$ python -q
>>> import numpy as np
>>> from numpy import linalg as LA
>>> np.set_printoptions(suppress=True, linewidth=120)
>>> mat = np.load("mat.npy")
>>> mat
array([[ 1, -1,  1],
       [ 1,  0,  0],
       [ 1,  1,  1],
       [ 1,  2,  4],
       [ 1,  3,  9]])
>>> w1 = np.array([[-3, -2, -3, 2], [-2, -2, 0, -2], [2, 2, -2, 3]])
>>> b = np.array([0, -3, 1, 1])
>>> hid = np.maximum(mat @ w1 + b, 0)
>>> (hid > 0).astype(int)
array([[1, 0, 0, 1],
       [0, 0, 0, 1],
       [0, 0, 0, 1],
       [1, 0, 0, 1],
       [1, 1, 0, 1]])
>>> LA.matrix_rank(hid)
np.int64(3)
>>> hid
array([[ 1,  0,  0,  8],
       [ 0,  0,  0,  3],
       [ 0,  0,  0,  4],
       [ 1,  0,  0, 11],
       [ 9,  7,  0, 24]])
>>> C = np.array([[2, 0, 3], [2, 0, 2], [0, 3, 1], [0, 0, 3]])
>>> w1 @ C
array([[-10,  -9, -10],
       [ -8,   0, -16],
       [  8,  -6,  17]])
>>> (hid @ C).round(6).argmax(axis=1)
array([2, 2, 2, 2, 2])
>>> P = mat @ LA.solve(mat.T @ mat, mat.T)
>>> np.trace(P)
np.float64(3.0)
>>> np.round(LA.eigvalsh(P), 2) + 0
array([0., 0., 1., 1., 1.])
>>> np.round(P @ mat[:, 1], 2) + 0
array([-1.,  0.,  1.,  2.,  3.])
>>> LA.matrix_rank(np.eye(5) - P)
np.int64(2)
>>> np.round(np.diag(P), 2)
array([0.89, 0.37, 0.49, 0.37, 0.89])
>>> x = np.array([-1, -2, -2])
>>> y = mat @ x
>>> np.round(LA.lstsq(mat, y)[0], 2)
array([-1., -2., -2.])
>>> rng = np.random.default_rng(973814)
>>> y = y + 0.3 * rng.normal(size=5)
>>> y.round(2)
array([ -1.15,  -1.27,  -4.76, -12.86, -25.02])
>>> b, *_ = LA.lstsq(mat, y)
>>> round(float(LA.norm(y - mat @ b)), 2)
0.31
>>> C = np.sign(np.array([[-1, 3, 1, -2], [-1, 2, 0, 0], [-1, -1, 0, 3], [3, -2, -2, -3]]))
>>> Y = (np.tril(C, -1) + np.eye(4)) @ (np.triu(C, 1) + np.eye(4))
>>> vals = np.array([0, 1, 1, 0])
>>> F = np.rint(Y * vals @ LA.inv(Y)) + 0
>>> F
array([[ 1.,  0.,  0., -1.],
       [ 0.,  1.,  0.,  1.],
       [-2., -2.,  0.,  0.],
       [ 0.,  0.,  0.,  0.]])
>>> # null space of dimension 2
>>> Y = F + rng.integers(-2, 3, (4, 2)) @ rng.integers(-2, 3, (2, 4))
>>> Y
array([[ 0., -2.,  1.,  1.],
       [-2., -3.,  0.,  5.],
       [-3., -4.,  1.,  2.],
       [ 2.,  4., -1., -4.]])
>>> np.round(LA.svd(Y - F, compute_uv=False), 2) + 0
array([9.57, 1.17, 0.  , 0.  ])
>>> Y - F
array([[-1., -2.,  1.,  2.],
       [-2., -4.,  0.,  4.],
       [-1., -2.,  1.,  2.],
       [ 2.,  4., -1., -4.]])
>>> np.abs(Y - F).sum(axis=1)
array([ 6., 10.,  6., 11.])
>>> x = np.array([1, 2, 2, -2])
>>> np.sign((Y @ x).round(6))
array([-1., -1., -1.,  1.])
>>> Y @ np.eye(4)[3]
array([ 1.,  5.,  2., -4.])
>>> Y @ x
array([ -4., -18., -13.,  16.])
>>> np.einsum("ij,j->i", Y, x)
array([ -4., -18., -13.,  16.])
>>> (Y * x).sum(axis=1)
array([ -4., -18., -13.,  16.])
>>> Y @ (2 * x)
array([ -8., -36., -26.,  32.])
>>> Y = mat / LA.norm(mat, axis=1, keepdims=True)
>>> gram = Y @ Y.T
>>> gram.round(2)
array([[1.  , 0.58, 0.33, 0.38, 0.42],
       [0.58, 1.  , 0.58, 0.22, 0.1 ],
       [0.33, 0.58, 1.  , 0.88, 0.79],
       [0.38, 0.22, 0.88, 1.  , 0.98],
       [0.42, 0.1 , 0.79, 0.98, 1.  ]])
>>> np.round(LA.norm(Y, axis=1), 2)
array([1., 1., 1., 1., 1.])
>>> np.argwhere(np.triu(np.abs(gram) > 0.95, 1))
array([[3, 4]])
>>> round(np.degrees(np.arccos(np.clip(gram[0, 4], -1, 1))), 2)
np.float64(64.93)
>>> LA.matrix_rank(F, rtol=0.1)
np.int64(2)
>>> LA.cond(F) > 100
np.True_
>>> [round(float(x), 2) for x in LA.svd(F, compute_uv=False)[:3]]
[3.0, 1.73, 0.0]
>>> round(float(LA.det(F.T)), 2)
0.0
>>> np.round(LA.eigvals(F), 2)
array([0., 1., 1., 0.])
>>> np.kron(np.eye(2, dtype=int), F)
array([[ 1.,  0.,  0., -1.,  0.,  0.,  0., -0.],
       [ 0.,  1.,  0.,  1.,  0.,  0.,  0.,  0.],
       [-2., -2.,  0.,  0., -0., -0.,  0.,  0.],
       [ 0.,  0.,  0.,  0.,  0.,  0.,  0.,  0.],
       [ 0.,  0.,  0., -0.,  1.,  0.,  0., -1.],
       [ 0.,  0.,  0.,  0.,  0.,  1.,  0.,  1.],
       [-0., -0.,  0.,  0., -2., -2.,  0.,  0.],
       [ 0.,  0.,  0.,  0.,  0.,  0.,  0.,  0.]])
>>> round(float(LA.det(F[::-1])), 2)
0.0
>>> Y = np.array([[-1, 2, 3, -1, -2],
...     [3, 1, 4, 0, 3],
...     [-1, -2, -1, 1, -3],
...     [3, -5, -4, -1, 1],
...     [1, -5, 1, 2, 3]])
>>> data = np.triu(Y, 1)
>>> data
array([[ 0,  2,  3, -1, -2],
       [ 0,  0,  4,  0,  3],
       [ 0,  0,  0,  1, -3],
       [ 0,  0,  0,  0,  1],
       [ 0,  0,  0,  0,  0]])
>>> # looks like rank 4
>>> Y = np.array([[-2, 3], [-1, -5], [-2, -5], [0, -3], [1, -2]])
>>> np.einsum("ij->j", data)
array([ 0,  2,  7,  0, -1])
>>> np.vstack([data, Y.T]).shape
(7, 5)
>>> np.einsum("ij,ij->i", data, data)
array([18, 25, 10,  1,  0])
>>> LA.matrix_rank(np.vstack([data, Y.T]))
np.int64(5)
>>> Uu, sv, VT = LA.svd(data)
>>> sv.round(2)
array([5.53, 4.57, 1.58, 0.2 , 0.  ])
>>> Y = Uu[:, :4] @ np.diag(sv[:4]) @ VT[:4]
>>> LA.matrix_rank(data, rtol=0.05)
np.int64(3)
>>> w1 = np.array([[-4, -5, -5, -1, 4, 5],
...     [0, -3, -1, 1, -2, 3],
...     [-3, 2, 4, -2, -3, 1],
...     [5, 3, -2, 5, 4, 2],
...     [-3, -2, 5, 0, -4, -2]])
>>> b = np.array([0, 4, 1, 4, 5, 1])
>>> hid = np.maximum(data @ w1 + b, 0)
>>> hid
array([[ 0,  5,  3,  0,  0, 12],
       [ 0,  6, 32,  0,  0,  0],
       [14, 13,  0,  9, 21,  9],
       [ 0,  2,  6,  4,  1,  0],
       [ 0,  4,  1,  4,  5,  1]])
>>> C = np.array([[0, 3, 3], [3, 3, 2], [0, 3, 3], [1, 1, 1], [2, 0, 2], [0, 2, 1]])
>>> (hid @ C).round(6).argmax(axis=1)
array([1, 1, 2, 1, 0])
>>> hid @ C
array([[ 15,  48,  31],
       [ 18, 114, 108],
       [ 90, 108, 128],
       [ 12,  28,  28],
       [ 26,  21,  26]])
>>> w1 @ C
array([[ -8, -33, -25],
       [-12,  -5,  -9],
       [ -2,   9,   0],
       [ 22,  27,  30],
       [-14,  -4,  -8]])
>>> r0, g = hid[4], hid[2]
>>> r0 @ g
np.int64(202)
>>> r0 @ r0
np.int64(59)
>>> p = (r0 @ g) / (r0 @ r0) * r0
>>> np.round((g - p) @ r0, 2)
np.float64(-0.0)
>>> J = np.loadtxt("w.csv", delimiter=",")
>>> J.round(2)
array([[ 0.5 ,  0.87],
       [-0.87,  0.5 ]])
>>> # keeps lengths
>>> theta = np.radians(45)
>>> R = np.eye(3)
>>> R[0, 0] = R[1, 1] = np.cos(theta)
>>> R[0, 1], R[1, 0] = -np.sin(theta), np.sin(theta)
>>> R.round(2)
array([[ 0.71, -0.71,  0.  ],
       [ 0.71,  0.71,  0.  ],
       [ 0.  ,  0.  ,  1.  ]])
>>> Y = mat @ R.T
>>> np.round(LA.svd(mat, compute_uv=False), 2), np.round(LA.svd(Y, compute_uv=False), 2)
(array([10.68,  1.72,  1.44]), array([10.68,  1.72,  1.44]))
>>> np.allclose(mat @ mat.T, Y @ Y.T)
True
>>> np.allclose(LA.norm(mat, axis=1), LA.norm(Y, axis=1))
True
>>> np.round(np.abs(Y - mat).max(axis=0), 2)
array([2.41, 1.  , 0.  ])
>>> idx = rng.permutation(3)
>>> idx
array([2, 0, 1])
>>> Y = R[idx][:, idx]
>>> np.allclose(Y, R)
False
>>> Y.round(2)
array([[ 1.  ,  0.  ,  0.  ],
       [ 0.  ,  0.71, -0.71],
       [ 0.  ,  0.71,  0.71]])
>>> round(float(np.trace(Y)), 2)
2.41
>>> round(LA.det(Y), 2), round(float(LA.det(R[idx])), 2)
(np.float64(1.0), 1.0)
>>> np.round(np.sort(np.abs(LA.eigvals(Y))), 2)
array([1., 1., 1.])
>>> np.unravel_index(np.abs(J).argmax(), J.shape)
(np.int64(0), np.int64(1))
>>> np.round(J.mean(axis=0), 2)
array([-0.18,  0.68])
>>> np.count_nonzero(J)
np.int64(4)
>>> np.round(J - J[0], 2)
array([[ 0.  ,  0.  ],
       [-1.37, -0.37]])
>>> np.round(np.diff(J, axis=0), 2)
array([[-1.37, -0.37]])
>>> idx = rng.permutation(2)
>>> Y = J[:, idx] * rng.choice([-1, 1], 2)
>>> Y.round(2)
array([[-0.5 ,  0.87],
       [ 0.87,  0.5 ]])
>>> Uu, _, VT = LA.svd(J.T @ Y)
>>> idx
array([0, 1])
>>> vals, evecs = LA.eigh(Y)
>>> x = np.array([7, 0])
>>> evecs * np.abs(vals) @ evecs.T
array([[1., 0.],
       [0., 1.]])
>>> round(x @ Y @ x, 2)
np.float64(-24.5)
>>> (np.sign(evecs[:, -1].round(6)) == np.sign(evecs[0, -1].round(6))).astype(int)
array([1, 1])
>>> Y = np.array([[0, -2], [0, 0], [-2, 1]])
>>> C = np.array([[-2, 0, -3, -2], [3, 0, 3, -3]])
>>> M = Y @ C
>>> M
array([[-6,  0, -6,  6],
       [ 0,  0,  0,  0],
       [ 7,  0,  9,  1]])
>>> Uu, sv, VT = LA.svd(M)
>>> evecs = VT[:(sv > 1e-8).sum()]
>>> x = M[0] + -3 * M[1] + rng.integers(2) * np.eye(4)[0]
>>> x
array([-6.,  0., -6.,  6.])
>>> np.round(evecs.T @ evecs, 2)
array([[ 0.4 ,  0.  ,  0.48, -0.12],
       [ 0.  ,  0.  ,  0.  ,  0.  ],
       [ 0.48,  0.  ,  0.62,  0.1 ],
       [-0.12,  0.  ,  0.1 ,  0.98]])
>>> np.round(np.diag(evecs.T @ evecs), 2)
array([0.4 , 0.  , 0.62, 0.98])
>>> round(LA.norm(x - evecs.T @ evecs @ x), 2)
np.float64(0.0)
>>> X = rng.normal(size=(24, 3)) + 20 * np.array([-1, -2, 0])
>>> X.round(2)
array([[-20.34, -39.17,   0.18],
       [-20.14, -39.56,   0.58],
       [-20.1 , -40.31,  -0.08],
       [-22.83, -42.21,   1.16],
       [-19.13, -38.49,   0.33],
       [-20.14, -40.47,  -1.08],
       [-19.92, -40.95,  -0.72],
       [-21.45, -40.09,   0.9 ],
       [-20.11, -39.73,   0.51],
       [-21.16, -41.71,   2.26],
       [-21.98, -41.47,  -0.96],
       [-18.99, -40.  ,  -1.1 ],
       [-21.38, -40.62,   0.15],
       [-20.98, -40.76,  -0.4 ],
       [-19.87, -39.71,  -1.29],
       [-19.99, -39.7 ,  -0.68],
       [-19.78, -38.68,   1.  ],
       [-20.06, -40.5 ,   0.19],
       [-18.24, -38.1 ,  -0.38],
       [-21.02, -40.17,   1.9 ],
       [-21.32, -40.34,  -0.12],
       [-19.21, -40.6 ,  -0.79],
       [-20.35, -40.12,   1.56],
       [-20.34, -38.54,  -0.38]])
>>> P = X @ LA.solve(X.T @ X, X.T)
>>> np.allclose(P @ P, P)
True
>>> np.round(np.diag(P), 2)
array([0.06, 0.05, 0.05, 0.2 , 0.06, 0.11, 0.11, 0.13, 0.05, 0.3 , 0.24, 0.19, 0.09, 0.07, 0.13, 0.07, 0.08, 0.07,
       0.14, 0.19, 0.12, 0.2 , 0.16, 0.12])
>>> Y = X + rng.integers(-2, 3, (24, 1)) @ rng.integers(-2, 3, (1, 3))
>>> Y.round(2)
array([[-24.34, -37.17,   2.18],
       [-22.14, -38.56,   1.58],
       [-20.1 , -40.31,  -0.08],
       [-20.83, -43.21,   0.16],
       [-21.13, -37.49,   1.33],
       [-16.14, -42.47,  -3.08],
       [-17.92, -41.95,  -1.72],
       [-25.45, -38.09,   2.9 ],
       [-24.11, -37.73,   2.51],
       [-23.16, -40.71,   3.26],
       [-23.98, -40.47,   0.04],
       [-14.99, -42.  ,  -3.1 ],
       [-23.38, -39.62,   1.15],
       [-24.98, -38.76,   1.6 ],
       [-19.87, -39.71,  -1.29],
       [-21.99, -38.7 ,   0.32],
       [-19.78, -38.68,   1.  ],
       [-22.06, -39.5 ,   1.19],
       [-16.24, -39.1 ,  -1.38],
       [-17.02, -42.17,  -0.1 ],
       [-19.32, -41.34,  -1.12],
       [-23.21, -38.6 ,   1.21],
       [-20.35, -40.12,   1.56],
       [-16.34, -40.54,  -2.38]])
>>> np.round(Y - X, 2)
array([[-4.,  2.,  2.],
       [-2.,  1.,  1.],
       [ 0.,  0.,  0.],
       [ 2., -1., -1.],
       [-2.,  1.,  1.],
       [ 4., -2., -2.],
       [ 2., -1., -1.],
       [-4.,  2.,  2.],
       [-4.,  2.,  2.],
       [-2.,  1.,  1.],
       [-2.,  1.,  1.],
       [ 4., -2., -2.],
       [-2.,  1.,  1.],
       [-4.,  2.,  2.],
       [ 0.,  0.,  0.],
       [-2.,  1.,  1.],
       [ 0.,  0.,  0.],
       [-2.,  1.,  1.],
       [ 2., -1., -1.],
       [ 4., -2., -2.],
       [ 2., -1., -1.],
       [-4.,  2.,  2.],
       [ 0.,  0.,  0.],
       [ 4., -2., -2.]])
>>> np.round(LA.svd(J, compute_uv=False), 2)
array([1., 1.])
>>> np.round(J.T @ J, 2) + 0
array([[1., 0.],
       [0., 1.]])
>>> np.round(J[:, 1] @ J[:, 0], 2)
np.float64(0.0)
>>> np.round(LA.pinv(J), 2)
array([[ 0.5 , -0.87],
       [ 0.87,  0.5 ]])
>>> Ac = X - X.mean(axis=0)
>>> evecs = LA.svd(Ac)[2][:1]
>>> Y = Ac - Ac @ evecs.T @ evecs
>>> LA.norm(Y, axis=1).round(6).argmax()
np.int64(10)
>>> np.round((Ac @ evecs.T).std(axis=0), 2)
array([1.34])
>>> np.round(np.diag(evecs.T @ evecs), 2)
array([0.47, 0.4 , 0.13])
>>> np.round(np.abs(LA.svd(X)[2][-1]), 2)
array([0.82, 0.41, 0.4 ])
>>> K = rng.normal(size=(28, 4))
>>> K = 3 * K / LA.norm(K, axis=1, keepdims=True)
>>> K.round(2)
array([[-1.89,  1.33,  1.91,  0.2 ],
       [ 1.33, -2.31,  0.28, -1.35],
       [ 1.76,  1.19, -0.2 ,  2.11],
       [-0.47, -1.51, -1.32, -2.18],
       [-0.82, -2.41,  0.89,  1.3 ],
       [-0.81, -0.91,  2.74, -0.04],
       [-2.25,  1.61, -0.82,  0.83],
       [-0.27,  2.07, -0.87,  1.97],
       [-0.2 , -1.07, -0.37,  2.77],
       [ 0.14,  0.58, -2.13,  2.03],
       [ 0.34, -1.22, -1.41, -2.33],
       [ 1.41,  1.94,  0.07,  1.8 ],
       [-0.64,  0.58, -0.08, -2.87],
       [ 0.87,  1.31,  2.08, -1.48],
       [-0.55, -1.18, -1.17,  2.44],
       [ 1.86, -0.83, -2.09,  0.71],
       [-0.89,  0.43, -2.79, -0.48],
       [-1.06,  2.7 ,  0.37, -0.68],
       [-2.75, -1.18, -0.06, -0.17],
       [-0.08, -2.88, -0.83,  0.21],
       [ 1.58,  1.29,  1.25, -1.81],
       [ 0.64,  2.61,  0.48,  1.25],
       [ 0.24, -1.81, -2.11,  1.1 ],
       [-2.68,  0.43,  1.26,  0.16],
       [-1.07,  0.95,  0.47,  2.6 ],
       [ 0.3 ,  0.71,  2.36,  1.69],
       [-0.03, -0.46, -2.58, -1.45],
       [ 0.71,  1.75, -0.82,  2.18]])
>>> gram = np.cov(K, rowvar=False)
>>> np.argsort(-K.std(axis=0).round(6), kind="stable")
array([3, 1, 2, 0])
>>> np.round(LA.eigvalsh(gram)[::-1], 2)
array([3.22, 2.62, 1.83, 1.43])
>>> np.round(K.std(axis=0), 2)
array([1.23, 1.56, 1.47, 1.63])
>>> np.round(np.corrcoef(K.T), 2)
array([[ 1.  ,  0.03, -0.13,  0.03],
       [ 0.03,  1.  ,  0.23,  0.17],
       [-0.13,  0.23,  1.  , -0.02],
       [ 0.03,  0.17, -0.02,  1.  ]])
>>> gram.shape
(4, 4)
>>> np.round(np.median(K, axis=0), 2)
array([-0.14,  0.51, -0.14,  0.46])
>>> gram.round(2)
array([[ 1.58,  0.07, -0.24,  0.07],
       [ 0.07,  2.54,  0.55,  0.45],
       [-0.24,  0.55,  2.24, -0.06],
       [ 0.07,  0.45, -0.06,  2.74]])
